% ipython --no-banner

In [1]: import numpy as np

In [2]: from numpy import linalg as LA

In [3]: np.set_printoptions(precision=1, suppress=True, linewidth=200, sign=" ")

In [4]: arr = np.load("w.npy")

In [5]: arr
Out[5]: 
array([[-10,  -4,   0,  -7],
       [ -6,   0,   4,  -3],
       [ -8,  -2,   2,  -5],
       [-10,  -4,   0,  -7]])

In [6]: # rows and columns are dependent

In [7]: x0 = np.array([-2, 1, -2, 3])

In [8]: (arr * x0).sum(axis=1)
Out[8]: array([-5, -5, -5, -5])

In [9]: arr @ (2 * x0)
Out[9]: array([-10, -10, -10, -10])

In [10]: arr @ np.eye(4)[0]
Out[10]: array([-10.,  -6.,  -8., -10.])

In [11]: arr @ x0
Out[11]: array([-5, -5, -5, -5])

In [12]: Uu, s, VT = LA.svd(arr)

In [13]: vecs = VT[:(s > 1e-8).sum()]

In [14]: rng = np.random.default_rng(863)

In [15]: x0 = arr[2] + 5 * arr[3] + rng.integers(2) * np.eye(4)[0]

In [16]: x0
Out[16]: array([-57., -22.,   2., -40.])

In [17]: np.allclose(vecs.T @ vecs @ x0, x0)
Out[17]: False

In [18]: np.round(LA.norm(x0 - vecs.T @ vecs @ x0), 1)
Out[18]: np.float64(0.6)

In [19]: np.allclose(arr, arr.T)
Out[19]: False

In [20]: (arr + arr.T) / 2
Out[20]: 
array([[-10. ,  -5. ,  -4. ,  -8.5],
       [ -5. ,   0. ,   1. ,  -3.5],
       [ -4. ,   1. ,   2. ,  -2.5],
       [ -8.5,  -3.5,  -2.5,  -7. ]])

In [21]: np.round(LA.det(arr), 1)
Out[21]: np.float64(0.0)

In [22]: u = np.array([-2, 1, -2])

In [23]: np.convolve(arr[1], u)
Out[23]: array([ 12,  -6,   4,  10, -11,   6])

In [24]: np.cross(arr[1, :3], arr[3, :3])
Out[24]: array([ 16, -40,  24])

In [25]: np.polyval(u, arr[1])
Out[25]: array([-80,  -2, -30, -23])

In [26]: LA.lstsq(arr[:-1].T, arr[-1])[2]
Out[26]: np.int32(2)

In [27]: np.abs(np.diag(LA.qr(arr)[1])) > 1e-9
Out[27]: array([ True,  True, False, False])

In [28]: feats = np.load("mat.npy")

In [29]: feats
Out[29]: 
array([[ 0.2, -0.5],
       [-0.8,  1.1],
       [-0.2,  0.1],
       [-0.3,  0.7]])

In [30]: feats @ feats
ValueError: matmul: Input operand 1 has a mismatch in its core dimension 0, with gufunc signature (n?,k),(k,m?)->(n?,m?) (size 4 is different from 2)


In [31]: gram = feats.T @ feats

In [32]: np.allclose(gram, gram.T)
Out[32]: True

In [33]: np.round(LA.eigvalsh(gram)[::-1], 1) + 0
Out[33]: array([ 2.7,  0. ])

In [34]: np.round(LA.svd(feats, compute_uv=False) ** 2, 1) + 0
Out[34]: array([ 2.7,  0. ])

In [35]: gram
Out[35]: 
array([[ 0.8, -1.2],
       [-1.2,  2. ]])
